% ipython --no-banner

In [1]: import numpy as np

In [2]: np.set_printoptions(precision=2, suppress=True, linewidth=120)

In [3]: feats = np.load("block18.npy")

In [4]: feats
Out[4]: 
array([[ 1,  0,  0,  0,  0,  0],
       [-9,  1,  0,  0,  0,  0],
       [ 0,  6,  1,  0,  0,  0],
       [ 3,  3,  7,  1,  0,  0],
       [-5, -9,  3,  2,  1,  0],
       [-3, -3,  0, -6,  8,  1]])

In [5]: feats @ feats
Out[5]: 
array([[  1,   0,   0,   0,   0,   0],
       [-18,   1,   0,   0,   0,   0],
       [-54,  12,   1,   0,   0,   0],
       [-21,  48,  14,   1,   0,   0],
       [ 77,   6,  20,   4,   1,   0],
       [-37, -96, -18,   4,  16,   1]])

In [6]: np.linalg.matrix_rank(feats - feats[0, 0] * np.eye(6))
Out[6]: np.int64(5)

In [7]: np.prod(np.diag(feats)), round(np.linalg.det(feats), 2)
Out[7]: (np.int64(1), np.float64(1.0))

In [8]: Uu, sv, Vt = np.linalg.svd(feats)

In [9]: np.argmax(sv[:-1] / (sv[1:] + 1e-6)) + 1
Out[9]: np.int64(5)

In [10]: A2 = Uu[:, :5] @ np.diag(sv[:5]) @ Vt[:5]

In [11]: round(np.linalg.norm(feats - A2) / np.linalg.norm(feats), 2)
Out[11]: np.float64(0.0)

In [12]: A2.round(2) + 0
Out[12]: 
array([[ 1.,  0.,  0.,  0.,  0.,  0.],
       [-9.,  1.,  0.,  0.,  0.,  0.],
       [ 0.,  6.,  1.,  0.,  0.,  0.],
       [ 3.,  3.,  7.,  1.,  0.,  0.],
       [-5., -9.,  3.,  2.,  1.,  0.],
       [-3., -3.,  0., -6.,  8.,  1.]])

In [13]: round(np.abs(feats - A2).max(), 2)
Out[13]: np.float64(0.0)

In [14]: F = np.load("w.npy")

In [15]: F
Out[15]: 
array([[ 0.4, -0.1,  0.1, -0.3, -0.5],
       [ 0.5, -0.5,  1.3,  0.4,  0.8],
       [ 0. ,  0.4, -0.7,  0.7,  0. ],
       [-0.6, -0.8, -0.3,  2.1, -0.6],
       [-0.9,  0. , -0.5,  0.9,  0.5]])

In [16]: A2 = np.array([[9, 1, 6], [8, 7, 2], [3, 5, 7], [6, 1, 9], [6, 5, 4]])

In [17]: np.linalg.matrix_rank(F @ A2)
Out[17]: np.int64(3)

In [18]: np.einsum("ij,ij->i", F, F)
Out[18]: array([0.52, 2.99, 1.14, 5.86, 2.12])

In [19]: np.linalg.matrix_rank(np.vstack([F, A2.T]))
Out[19]: np.int64(5)
